$ python -q
>>> import numpy as np
>>> from numpy import linalg as LA
>>> np.set_printoptions(suppress=True, linewidth=120)
>>> def rd(a):
...     return np.round(a, 4) + 0
... 
>>> F = 0.9 ** np.abs(np.subtract.outer(np.arange(13), np.arange(13)))
>>> rd(F)
array([[1.    , 0.9   , 0.81  , 0.729 , 0.6561, 0.5905, 0.5314, 0.4783, 0.4305, 0.3874, 0.3487, 0.3138, 0.2824],
       [0.9   , 1.    , 0.9   , 0.81  , 0.729 , 0.6561, 0.5905, 0.5314, 0.4783, 0.4305, 0.3874, 0.3487, 0.3138],
       [0.81  , 0.9   , 1.    , 0.9   , 0.81  , 0.729 , 0.6561, 0.5905, 0.5314, 0.4783, 0.4305, 0.3874, 0.3487],
       [0.729 , 0.81  , 0.9   , 1.    , 0.9   , 0.81  , 0.729 , 0.6561, 0.5905, 0.5314, 0.4783, 0.4305, 0.3874],
       [0.6561, 0.729 , 0.81  , 0.9   , 1.    , 0.9   , 0.81  , 0.729 , 0.6561, 0.5905, 0.5314, 0.4783, 0.4305],
       [0.5905, 0.6561, 0.729 , 0.81  , 0.9   , 1.    , 0.9   , 0.81  , 0.729 , 0.6561, 0.5905, 0.5314, 0.4783],
       [0.5314, 0.5905, 0.6561, 0.729 , 0.81  , 0.9   , 1.    , 0.9   , 0.81  , 0.729 , 0.6561, 0.5905, 0.5314],
       [0.4783, 0.5314, 0.5905, 0.6561, 0.729 , 0.81  , 0.9   , 1.    , 0.9   , 0.81  , 0.729 , 0.6561, 0.5905],
       [0.4305, 0.4783, 0.5314, 0.5905, 0.6561, 0.729 , 0.81  , 0.9   , 1.    , 0.9   , 0.81  , 0.729 , 0.6561],
       [0.3874, 0.4305, 0.4783, 0.5314, 0.5905, 0.6561, 0.729 , 0.81  , 0.9   , 1.    , 0.9   , 0.81  , 0.729 ],
       [0.3487, 0.3874, 0.4305, 0.4783, 0.5314, 0.5905, 0.6561, 0.729 , 0.81  , 0.9   , 1.    , 0.9   , 0.81  ],
       [0.3138, 0.3487, 0.3874, 0.4305, 0.4783, 0.5314, 0.5905, 0.6561, 0.729 , 0.81  , 0.9   , 1.    , 0.9   ],
       [0.2824, 0.3138, 0.3487, 0.3874, 0.4305, 0.4783, 0.5314, 0.5905, 0.6561, 0.729 , 0.81  , 0.9   , 1.    ]])
>>> evals, vecs = LA.eigh(F)
>>> (evals > 1e-8).sum(), (evals < -1e-8).sum()
(np.int64(13), np.int64(0))
>>> np.unique(evals.round(6) + 0, return_counts=True)[1]
array([1, 1, 1, 1, 1, 1, 1, 1, 1, 1, 1, 1, 1])
>>> evals.sum(), np.trace(F)
(np.float64(13.0), np.float64(13.0))
>>> np.abs(vecs[:, -1]).round(6).argmax()
np.int64(6)
>>> arr = np.load("arr.npy")
>>> arr
array([[4, 4, 5, 3, 3, 3, 6, 3, 5, 4, 6],
       [2, 2, 3, 1, 1, 1, 4, 1, 3, 2, 4],
       [1, 1, 2, 0, 0, 0, 3, 0, 2, 1, 3],
       [4, 4, 5, 3, 3, 3, 6, 3, 5, 4, 6],
       [2, 2, 3, 1, 1, 1, 4, 1, 3, 2, 4],
       [2, 2, 3, 1, 1, 1, 4, 1, 3, 2, 4],
       [4, 4, 5, 3, 3, 3, 6, 3, 5, 4, 6],
       [2, 2, 3, 1, 1, 1, 4, 1, 3, 2, 4],
       [2, 2, 3, 1, 1, 1, 4, 1, 3, 2, 4],
       [1, 1, 2, 0, 0, 0, 3, 0, 2, 1, 3]])
>>> np.diff(arr, axis=0)
array([[-2, -2, -2, -2, -2, -2, -2, -2, -2, -2, -2],
       [-1, -1, -1, -1, -1, -1, -1, -1, -1, -1, -1],
       [ 3,  3,  3,  3,  3,  3,  3,  3,  3,  3,  3],
       [-2, -2, -2, -2, -2, -2, -2, -2, -2, -2, -2],
       [ 0,  0,  0,  0,  0,  0,  0,  0,  0,  0,  0],
       [ 2,  2,  2,  2,  2,  2,  2,  2,  2,  2,  2],
       [-2, -2, -2, -2, -2, -2, -2, -2, -2, -2, -2],
       [ 0,  0,  0,  0,  0,  0,  0,  0,  0,  0,  0],
       [-1, -1, -1, -1, -1, -1, -1, -1, -1, -1, -1]])
>>> np.unravel_index(np.abs(arr).argmax(), arr.shape)
(np.int64(0), np.int64(6))
>>> arr.mean(axis=0)
array([2.4, 2.4, 3.4, 1.4, 1.4, 1.4, 4.4, 1.4, 3.4, 2.4, 4.4])
>>> mat = np.loadtxt("case19.csv", delimiter=",")
>>> mat
array([[3., 1., 1., 1., 1., 1., 1., 1., 1., 1., 1., 1., 1.],
       [1., 3., 1., 1., 1., 1., 1., 1., 1., 1., 1., 1., 1.],
       [1., 1., 3., 1., 1., 1., 1., 1., 1., 1., 1., 1., 1.],
       [1., 1., 1., 3., 1., 1., 1., 1., 1., 1., 1., 1., 1.],
       [1., 1., 1., 1., 3., 1., 1., 1., 1., 1., 1., 1., 1.],
       [1., 1., 1., 1., 1., 3., 1., 1., 1., 1., 1., 1., 1.],
       [1., 1., 1., 1., 1., 1., 3., 1., 1., 1., 1., 1., 1.],
       [1., 1., 1., 1., 1., 1., 1., 3., 1., 1., 1., 1., 1.],
       [1., 1., 1., 1., 1., 1., 1., 1., 3., 1., 1., 1., 1.],
       [1., 1., 1., 1., 1., 1., 1., 1., 1., 3., 1., 1., 1.],
       [1., 1., 1., 1., 1., 1., 1., 1., 1., 1., 3., 1., 1.],
       [1., 1., 1., 1., 1., 1., 1., 1., 1., 1., 1., 3., 1.],
       [1., 1., 1., 1., 1., 1., 1., 1., 1., 1., 1., 1., 3.]])
>>> Lm = LA.cholesky(mat)
>>> LA.eigvalsh(mat).min() > 0
np.True_
